$ ipython --no-banner

In [1]: import numpy as np

In [2]: np.set_printoptions(precision=3, suppress=True, linewidth=100, sign=" ")

In [3]: A = np.loadtxt("sample15.csv", delimiter=",")

In [4]: print(A)
[[ 1.291  0.683  0.297 -0.565 -0.878  0.928]
 [-4.702 -3.003 -1.662  1.481  3.114 -2.837]
 [ 2.047  1.357  0.652 -0.605 -1.295  1.29 ]
 [-0.433 -0.45  -0.193  0.42   0.452 -0.358]
 [ 1.036  0.778  0.274 -0.52  -0.83   0.792]
 [-1.086 -0.635 -0.334  0.32   0.726 -0.788]
 [ 4.021  2.775  1.352 -1.35  -2.812  2.865]
 [ 0.717  0.561  0.188 -0.344 -0.624  0.423]
 [-0.74  -0.587 -0.281  0.215  0.525 -0.6  ]
 [ 0.663  0.456  0.315 -0.237 -0.511  0.448]
 [-0.413 -0.285 -0.221  0.136  0.362 -0.254]
 [-3.957 -2.733 -1.285  1.424  2.714 -2.674]
 [ 2.719  1.831  1.105 -0.797 -1.942  1.981]
 [ 0.051  0.096 -0.158  0.027 -0.164  0.019]
 [-1.551 -1.256 -0.618  0.624  1.236 -1.08 ]
 [-3.602 -2.471 -1.246  1.097  2.586 -2.451]
 [-2.454 -1.511 -0.548  0.746  1.526 -1.633]
 [ 3.187  1.997  1.102 -1.309 -2.059  2.129]
 [-2.423 -1.516 -0.93   0.789  1.679 -1.696]
 [ 0.469  0.323  0.243 -0.395 -0.416  0.284]
 [ 0.068 -0.074 -0.037 -0.022  0.121 -0.201]
 [ 1.891  1.21   0.785 -0.702 -1.354  1.278]
 [ 0.403  0.26   0.016 -0.326 -0.262  0.326]
 [-2.468 -1.61  -0.992  0.732  1.707 -1.417]
 [-4.403 -2.885 -1.541  1.454  2.726 -2.812]
 [ 3.917  2.857  1.376 -1.156 -2.714  2.608]]

In [5]: A2 = np.array([[-2, 2, 2],
   ...:     [2, 0, 3],
   ...:     [3, 3, 0],
   ...:     [-2, 3, 1],
   ...:     [-1, -1, -2],
   ...:     [-3, 1, 0]])

In [6]: print(np.vstack([A, A2.T]).shape)
(29, 6)

In [7]: print(np.linalg.matrix_rank(np.vstack([A, A2.T])))
6

In [8]: print(np.linalg.matrix_rank(A @ A2))
3

In [9]: d = np.linalg.norm(A[:, None] - A[None], axis=-1)

In [10]: print(np.linalg.matrix_rank(d ** 2))
8

In [11]: print(d[:5, :5])
[[  0.      9.362   1.208   2.981   0.312]
 [  9.362   0.     10.523   6.423   9.149]
 [  1.208  10.523   0.      4.117   1.404]
 [  2.981   6.423   4.117   0.      2.781]
 [  0.312   9.149   1.404   2.781   0.   ]]

In [12]: Uu, sig, vt = np.linalg.svd(A)

In [13]: print(sig)
[ 19.908   0.636   0.535   0.517   0.423   0.302]

In [14]: print(np.argmax(sig[:-1] / (sig[1:] + 1e-6)) + 1)
1

In [15]: A2 = Uu[:, :1] @ np.diag(sig[:1]) @ vt[:1]

In [16]: print(round(float(np.linalg.norm(A - A2, 2)), 3), round(sig[1], 3))
0.636 0.636

In [17]: print(round(float(np.abs(A - A2).max()), 3))
0.261

In [18]: Q, V = np.linalg.qr(A[:, :5])[0], np.linalg.qr(A[:, 5:])[0]

In [19]: sig = np.linalg.svd(Q.T @ V, compute_uv=False)

In [20]: print(sig)
[ 0.998]

In [21]: print((sig > 0.9).sum())
1

In [22]: print(np.degrees(np.arccos(sig.clip(0, 1))))
[ 3.439]

In [23]: arr = np.loadtxt("x.csv", delimiter=",")

In [24]: print(arr)
[[ -5.  -5.  -2.   1.]
 [  4. -12.  -3.   3.]
 [ -2. -18.   2.   4.]
 [ -7. -25.   9.  12.]
 [-16. -31.   4.  17.]
 [-17. -28.  12.  23.]
 [-16. -23.  13.  16.]
 [-15. -16.  12.  16.]
 [ -7. -13.  12.  19.]
 [-11.  -6.  15.  12.]
 [ -7.   0.  10.  18.]
 [ -6.  -9.   6.  24.]
 [  3.  -6.  14.  19.]
 [  7.   2.  18.  15.]
 [ 13.  10.  26.   6.]]

In [25]: print(arr.reshape(2, -1))
[[ -5.  -5.  -2.   1.   4. -12.  -3.   3.  -2. -18.   2.   4.  -7. -25.   9.  12. -16. -31.   4.
   17. -17. -28.  12.  23. -16. -23.  13.  16. -15. -16.]
 [ 12.  16.  -7. -13.  12.  19. -11.  -6.  15.  12.  -7.   0.  10.  18.  -6.  -9.   6.  24.   3.
   -6.  14.  19.   7.   2.  18.  15.  13.  10.  26.   6.]]

In [26]: T = arr.reshape(15, 2, -1)

In [27]: print(T[:, 0])
[[ -5.  -5.]
 [  4. -12.]
 [ -2. -18.]
 [ -7. -25.]
 [-16. -31.]
 [-17. -28.]
 [-16. -23.]
 [-15. -16.]
 [ -7. -13.]
 [-11.  -6.]
 [ -7.   0.]
 [ -6.  -9.]
 [  3.  -6.]
 [  7.   2.]
 [ 13.  10.]]

In [28]: print(T.sum(axis=1))
[[ -7.  -4.]
 [  1.  -9.]
 [  0. -14.]
 [  2. -13.]
 [-12. -14.]
 [ -5.  -5.]
 [ -3.  -7.]
 [ -3.   0.]
 [  5.   6.]
 [  4.   6.]
 [  3.  18.]
 [  0.  15.]
 [ 17.  13.]
 [ 25.  17.]
 [ 39.  16.]]

In [29]: print(np.einsum("ihd,jhd->hij", T, T).shape)
(2, 15, 15)

In [30]: x = np.array([-1, -1, -2, 2])

In [31]: print(np.linalg.norm(arr @ x) <= np.linalg.norm(arr, 2) * np.linalg.norm(x) + 1e-9)
True

In [32]: print(arr @ np.ones(4))
[-11.  -8. -14. -11. -26. -10. -10.  -3.  11.  10.  21.  15.  30.  42.  55.]

In [33]: Z = arr[[5, 9]].astype(float)

In [34]: for _ in range(5):
    ...:     lab = np.linalg.norm(arr[:, None] - Z, axis=-1).argmin(axis=1)
    ...:     Z = np.array([arr[lab == j].mean(axis=0) for j in range(2)])
    ...: 

In [35]: print(lab)
[ 1  1  1  0  0  0  0  0  1  1  1  1  1  1  1]

In [36]: print(np.abs(Z[1] - Z[0]).argmax())
1

In [37]: cen = arr - arr.mean(axis=0)

In [38]: V = np.linalg.svd(cen)[2][:2]

In [39]: A2 = cen - cen @ V.T @ V

In [40]: print(np.round(np.linalg.norm(A2) / np.linalg.norm(cen), 3))
0.357

In [41]: print(np.diag(V.T @ V))
[ 0.365  0.617  0.531  0.488]

In [42]: Q, _ = np.linalg.qr(np.array([[0.7, -0.1, -1.3], [-0.7, -1.7, -1.4], [1.2, 0.0, 0.7]]))

In [43]: V, _ = np.linalg.qr(np.array([[-0.9, 0.2, -0.1, 0.4, -1.1],
    ...:     [-1.1, -1.4, 0.3, -0.4, -0.2],
    ...:     [0.0, -0.3, -1.0, -0.4, 0.8],
    ...:     [1.5, 1.0, -0.6, -0.5, 1.0],
    ...:     [-0.1, -0.6, 1.2, 0.5, -1.7]]))

In [44]: sig = 20 * 0.7 ** np.arange(3)

In [45]: data = Q[:, :3] * sig @ V[:3]

In [46]: print(data)
[[ 5.96  -1.929  7.113 -2.816 -8.207]
 [ 2.722 12.661  1.866  7.727  2.482]
 [ 9.39  -8.969 -2.55   5.46  -9.215]]

In [47]: rng = np.random.default_rng(8177)

In [48]: A2 = data + rng.integers(-2, 3, (3, 1)) @ rng.integers(-2, 3, (1, 5))

In [49]: print(A2)
[[  1.96   -1.929  11.113  -2.816 -12.207]
 [  4.722  12.661  -0.134   7.727   4.482]
 [  9.39   -8.969  -2.55    5.46   -9.215]]

In [50]: print(np.round(np.linalg.svd(A2 - data, compute_uv=False), 3) + 0)
[ 7.746  0.     0.   ]

In [51]: print(A2 - data)
[[-4.  0.  4.  0. -4.]
 [ 2.  0. -2.  0.  2.]
 [ 0.  0.  0.  0.  0.]]

In [52]: Uu, sig, vt = np.linalg.svd(data, full_matrices=False)

In [53]: print(sig)
[ 20.   14.    9.8]

In [54]: print(np.allclose(Uu * sig @ vt, data))
True

In [55]: print(np.abs(Uu[:, 0]).round(6).argmax())
2

In [56]: print(np.round(np.sqrt((sig ** 2).sum()), 3), round(np.linalg.norm(data), 3))
26.307 26.307

In [57]: print(np.cumsum(sig ** 2) / np.sum(sig ** 2))
[ 0.578  0.861  1.   ]

In [58]: print(np.round(Uu.T @ Uu, 3) + 0)
[[ 1.  0.  0.]
 [ 0.  1.  0.]
 [ 0.  0.  1.]]

In [59]: print(Uu.shape, sig.shape, vt.shape)
(3, 3) (3,) (3, 5)

In [60]: print(np.abs(vt[0]))
[ 0.435  0.674  0.02   0.027  0.596]

In [61]: print(np.count_nonzero(data))
15

In [62]: print(data.sum(axis=1))
[ 0.12  27.458 -5.885]

In [63]: def softmax(z):
    ...:     e = np.exp(z - z.max(axis=-1, keepdims=True))
    ...:     return e / e.sum(axis=-1, keepdims=True)
    ...: 

In [64]: print(np.round(softmax(data[2] + 4), 3) + 0)
[ 0.981  0.     0.     0.019  0.   ]

In [65]: print(np.round(softmax(data[2]), 3) + 0)
[ 0.981  0.     0.     0.019  0.   ]

In [66]: att = data @ data.T / np.sqrt(5)

In [67]: print(np.round(softmax(att), 3) + 0)
[[ 1.  0.  0.]
 [ 0.  1.  0.]
 [ 0.  0.  1.]]

In [68]: print(softmax(att).round(6).argmax(axis=1))
[ 0  1  2]

In [69]: X = np.loadtxt("block16.csv", delimiter=",")

In [70]: print(X)
[[ 0.667  0.     0.333]
 [ 0.     1.     0.   ]
 [ 0.333  0.333  0.333]]

In [71]: # rows sum to 1

In [72]: x = np.array([4, 0, 0])

In [73]: target = X @ x

In [74]: print(target)
[ 2.667  0.     1.333]

In [75]: print(np.linalg.solve(X.T, X[2]))
[ 0.  0.  1.]

In [76]: print(np.linalg.solve(X, -2 * target))
[-8.  0.  0.]

In [77]: print(np.linalg.solve(X, target + X[:, 2]))
[ 4.  0.  1.]

In [78]: print(np.linalg.matrix_power(X, 2))
[[ 0.556  0.111  0.333]
 [ 0.     1.     0.   ]
 [ 0.333  0.444  0.222]]

In [79]: print(np.round(np.linalg.matrix_power(X, 100), 3) + 0)
[[ 0.  1.  0.]
 [ 0.  1.  0.]
 [ 0.  1.  0.]]

In [80]: print(X @ np.ones(3))
[ 1.  1.  1.]

In [81]: print(np.sort(np.abs(np.linalg.eigvals(X)))[::-1])
[ 1.     0.873  0.127]

In [82]: p = np.eye(3)[1]

In [83]: for _ in range(4):
    ...:     p = p @ X
    ...:     print(p.round(3))
    ...: 
[ 0.  1.  0.]
[ 0.  1.  0.]
[ 0.  1.  0.]
[ 0.  1.  0.]

In [84]: print(np.linalg.norm(X, axis=1))
[ 0.745  1.     0.577]

In [85]: print(round(float(np.linalg.norm(X[2] - X[0])), 3))
0.471

In [86]: print(np.round(X[2] @ X[0], 3))
0.333

In [87]: print(np.round(np.linalg.norm(X, 2), 3))
1.081

In [88]: print(round(np.linalg.norm(X[2], 1), 3), round(np.linalg.norm(X[2], np.inf), 3))
1.0 0.333

In [89]: print(round(float(np.linalg.norm(X) ** 2 / np.linalg.norm(X, 2) ** 2), 3))
1.615

In [90]: print(np.round(softmax(arr[2] + 3), 3) + 0)
[ 0.002  0.     0.119  0.879]

In [91]: print(np.round(softmax(arr[2]), 3) + 0)
[ 0.002  0.     0.119  0.879]

In [92]: att = arr @ arr.T / np.sqrt(4)

In [93]: print(softmax(att).round(6).argmax(axis=1))
[  4   4   4   5   5   5   5   5   5   5   5   5   5  14  14]

In [94]: print(softmax(att)[2] @ arr)
[-16.002 -30.993   4.02   17.015]
